$ ipython --no-banner

In [1]: import numpy as np

In [2]: from numpy import linalg as LA

In [3]: np.set_printoptions(suppress=True, linewidth=200)

In [4]: rd = lambda a: np.round(a, 3) + 0

In [5]: data = np.loadtxt("w.csv", delimiter=",")

In [6]: print(data)
[[-4.6  -2.99 -1.15  1.15]
 [-1.8  -1.17 -0.45  0.45]
 [ 1.8   1.17  0.45 -0.45]
 [ 2.    1.3   0.5  -0.5 ]]

In [7]: left, sigma, Vh = LA.svd(data)

In [8]: evecs = Vh[:(sigma > 1e-8).sum()]

In [9]: rng = np.random.default_rng(2636)

In [10]: x = data[0] + 4 * data[1] + rng.integers(2) * np.eye(4)[2]

In [11]: print(rd(x))
[-11.8   -7.67  -1.95   2.95]

In [12]: print(rd(evecs.T @ evecs))
[[ 0.646  0.42   0.162 -0.162]
 [ 0.42   0.273  0.105 -0.105]
 [ 0.162  0.105  0.04  -0.04 ]
 [-0.162 -0.105 -0.04   0.04 ]]

In [13]: print(rd(np.diag(evecs.T @ evecs)))
[0.646 0.273 0.04  0.04 ]

In [14]: print(rd(LA.norm(x - evecs.T @ evecs @ x)))
0.98

In [15]: r = LA.matrix_rank(data)

In [16]: print(r)
1

In [17]: ns = LA.svd(data)[2][r:].T

In [18]: print([int(LA.matrix_rank(np.delete(data, i, axis=0))) for i in range(4)])
[1, 1, 1, 1]

In [19]: print([int(LA.matrix_rank(data[:, :j + 1])) for j in range(4)])
[1, 1, 1, 1]

In [20]: print(ns.shape)
(4, 3)

In [21]: print(np.allclose(data @ ns, 0))
True

In [22]: hat = np.triu(np.array([[3, 0, 1, 2], [3, 2, 2, 3], [1, 0, 1, 2], [3, 0, 3, 3]]), 1) + np.eye(4)

In [23]: B = hat @ data @ LA.inv(hat)

In [24]: print(rd(hat @ data - data @ hat))
[[ 5.8   3.77 12.03 19.02]
 [ 9.6   6.24  6.54  5.61]
 [ 4.    2.6  -3.14 -9.01]
 [ 0.    0.   -4.6  -8.9 ]]

In [25]: print(rd(B))
[[  1.2    0.78  -2.46  -0.12]
 [  7.8    5.07 -15.99  -0.78]
 [  5.8    3.77 -11.89  -0.58]
 [  2.     1.3   -4.1   -0.2 ]]

In [26]: print(LA.matrix_rank(B))
1

In [27]: m1 = np.load("data.npy")

In [28]: print(rd(m1))
[[ 1.     0.     0.     0.   ]
 [ 0.     0.707 -0.707  0.   ]
 [ 0.     0.707  0.707  0.   ]
 [ 0.     0.     0.     1.   ]]

In [29]: lab = rng.permutation(4)

In [30]: print(lab)
[0 1 2 3]

In [31]: B = m1[lab][:, lab]

In [32]: print(np.allclose(B, m1))
True

In [33]: print(rd(LA.det(B)), rd(LA.det(m1[lab])))
1.0 1.0

In [34]: print(rd(B))
[[ 1.     0.     0.     0.   ]
 [ 0.     0.707 -0.707  0.   ]
 [ 0.     0.707  0.707  0.   ]
 [ 0.     0.     0.     1.   ]]

In [35]: print(rd(np.trace(B)))
3.414

In [36]: print(rd(np.sort(np.abs(LA.eigvals(B)))))
[1. 1. 1. 1.]

In [37]: print(rd(B @ B))
[[ 1.  0.  0.  0.]
 [ 0.  0. -1.  0.]
 [ 0.  1.  0.  0.]
 [ 0.  0.  0.  1.]]

In [38]: print(rd(np.sort(np.abs(LA.eigvals(B)))))
[1. 1. 1. 1.]

In [39]: print(rd(LA.det(B)))
1.0

In [40]: print(rd((B - B.T) / 2))
[[ 0.     0.     0.     0.   ]
 [ 0.     0.    -0.707  0.   ]
 [ 0.     0.707  0.     0.   ]
 [ 0.     0.     0.     0.   ]]

In [41]: print(np.allclose(B @ B.T, B.T @ B))
True

In [42]: B = LA.inv(m1)

In [43]: print(rd(LA.det(m1) * LA.det(B)))
1.0

In [44]: print(np.allclose(B, m1.T))
True

In [45]: print(rd(LA.inv(B)))
[[ 1.     0.     0.     0.   ]
 [ 0.     0.707 -0.707  0.   ]
 [ 0.     0.707  0.707  0.   ]
 [ 0.     0.     0.     1.   ]]

In [46]: print(rd(LA.slogdet(m1)[0]))
1.0

In [47]: print(rd(LA.det(m1) * B))
[[ 1.     0.     0.     0.   ]
 [ 0.     0.707  0.707  0.   ]
 [ 0.    -0.707  0.707  0.   ]
 [ 0.     0.     0.     1.   ]]

In [48]: print(rd(LA.cond(m1)))
1.0

In [49]: print((np.abs(B) > 1e-9).astype(int))
[[1 0 0 0]
 [0 1 1 0]
 [0 1 1 0]
 [0 0 0 1]]

In [50]: print(rd(m1 @ B))
[[1. 0. 0. 0.]
 [0. 1. 0. 0.]
 [0. 0. 1. 0.]
 [0. 0. 0. 1.]]
